$ ipython --no-banner

In [1]: import numpy as np

In [2]: import numpy.linalg as la

In [3]: np.set_printoptions(precision=1, suppress=True, linewidth=140, legacy="1.25")

In [4]: M = np.load("w.npy")

In [5]: M
Out[5]: 
array([[ 0.,  2.,  3.,  3.,  1., -3.,  2., -3., -2., -3., -1.],
       [ 2.,  0.,  0.,  0.,  0.,  0.,  0.,  0.,  0.,  0.,  0.],
       [ 3.,  0.,  0.,  0.,  0.,  0.,  0.,  0.,  0.,  0.,  0.],
       [ 3.,  0.,  0.,  0.,  0.,  0.,  0.,  0.,  0.,  0.,  0.],
       [ 1.,  0.,  0.,  0.,  0.,  0.,  0.,  0.,  0.,  0.,  0.],
       [-3.,  0.,  0.,  0.,  0.,  0.,  0.,  0.,  0.,  0.,  0.],
       [ 2.,  0.,  0.,  0.,  0.,  0.,  0.,  0.,  0.,  0.,  0.],
       [-3.,  0.,  0.,  0.,  0.,  0.,  0.,  0.,  0.,  0.,  0.],
       [-2.,  0.,  0.,  0.,  0.,  0.,  0.,  0.,  0.,  0.,  0.],
       [-3.,  0.,  0.,  0.,  0.,  0.,  0.,  0.,  0.,  0.,  0.],
       [-1.,  0.,  0.,  0.,  0.,  0.,  0.,  0.,  0.,  0.,  0.]])

In [6]: round(la.norm(M, 1), 1), round(float(la.norm(M, np.inf)), 1)
Out[6]: (23.0, 23.0)

In [7]: round(la.norm(M, 2), 1)
Out[7]: 7.7

In [8]: round(float(la.norm(M[7] - M[6])), 1)
Out[8]: 5.0

In [9]: M[7] @ M[6]
Out[9]: -6.0

In [10]: left, s, VT = la.svd(M)

In [11]: evecs = VT[:(s > 1e-8).sum()]

In [12]: rng = np.random.default_rng(673)

In [13]: x = M[9] + 2 * M[7] + rng.integers(2) * np.eye(11)[8]

In [14]: x
Out[14]: array([-9.,  0.,  0.,  0.,  0.,  0.,  0.,  0.,  1.,  0.,  0.])

In [15]: np.allclose(evecs.T @ evecs @ x, x)
Out[15]: False

In [16]: np.round(np.diag(evecs.T @ evecs), 1) + 0
Out[16]: array([1. , 0.1, 0.2, 0.2, 0. , 0.2, 0.1, 0.2, 0.1, 0.2, 0. ])

In [17]: np.round(evecs.T @ evecs, 1) + 0
Out[17]: 
array([[ 1. ,  0. ,  0. ,  0. ,  0. ,  0. ,  0. ,  0. ,  0. ,  0. ,  0. ],
       [ 0. ,  0.1,  0.1,  0.1,  0. , -0.1,  0.1, -0.1, -0.1, -0.1,  0. ],
       [ 0. ,  0.1,  0.2,  0.2,  0.1, -0.2,  0.1, -0.2, -0.1, -0.2, -0.1],
       [ 0. ,  0.1,  0.2,  0.2,  0.1, -0.2,  0.1, -0.2, -0.1, -0.2, -0.1],
       [ 0. ,  0. ,  0.1,  0.1,  0. , -0.1,  0. , -0.1,  0. , -0.1,  0. ],
       [ 0. , -0.1, -0.2, -0.2, -0.1,  0.2, -0.1,  0.2,  0.1,  0.2,  0.1],
       [ 0. ,  0.1,  0.1,  0.1,  0. , -0.1,  0.1, -0.1, -0.1, -0.1,  0. ],
       [ 0. , -0.1, -0.2, -0.2, -0.1,  0.2, -0.1,  0.2,  0.1,  0.2,  0.1],
       [ 0. , -0.1, -0.1, -0.1,  0. ,  0.1, -0.1,  0.1,  0.1,  0.1,  0. ],
       [ 0. , -0.1, -0.2, -0.2, -0.1,  0.2, -0.1,  0.2,  0.1,  0.2,  0.1],
       [ 0. ,  0. , -0.1, -0.1,  0. ,  0.1,  0. ,  0.1,  0. ,  0.1,  0. ]])

In [18]: evals, evecs = la.eigh(M)

In [19]: x = np.array([-3, 3, -3, -1, 2, -1, -1, 1, -1, 1, 3])

In [20]: evecs * np.maximum(evals, 0) @ evecs.T
Out[20]: 
array([[ 3.8,  1. ,  1.5,  1.5,  0.5, -1.5,  1. , -1.5, -1. , -1.5, -0.5],
       [ 1. ,  0.3,  0.4,  0.4,  0.1, -0.4,  0.3, -0.4, -0.3, -0.4, -0.1],
       [ 1.5,  0.4,  0.6,  0.6,  0.2, -0.6,  0.4, -0.6, -0.4, -0.6, -0.2],
       [ 1.5,  0.4,  0.6,  0.6,  0.2, -0.6,  0.4, -0.6, -0.4, -0.6, -0.2],
       [ 0.5,  0.1,  0.2,  0.2,  0.1, -0.2,  0.1, -0.2, -0.1, -0.2, -0.1],
       [-1.5, -0.4, -0.6, -0.6, -0.2,  0.6, -0.4,  0.6,  0.4,  0.6,  0.2],
       [ 1. ,  0.3,  0.4,  0.4,  0.1, -0.4,  0.3, -0.4, -0.3, -0.4, -0.1],
       [-1.5, -0.4, -0.6, -0.6, -0.2,  0.6, -0.4,  0.6,  0.4,  0.6,  0.2],
       [-1. , -0.3, -0.4, -0.4, -0.1,  0.4, -0.3,  0.4,  0.3,  0.4,  0.1],
       [-1.5, -0.4, -0.6, -0.6, -0.2,  0.6, -0.4,  0.6,  0.4,  0.6,  0.2],
       [-0.5, -0.1, -0.2, -0.2, -0.1,  0.2, -0.1,  0.2,  0.1,  0.2,  0.1]])

In [21]: la.eigvalsh(M[1:, 1:])
Out[21]: array([0., 0., 0., 0., 0., 0., 0., 0., 0., 0.])

In [22]: np.abs(M).sum(axis=1).max(), round(np.abs(evals).max(), 1)
Out[22]: (23.0, 7.7)
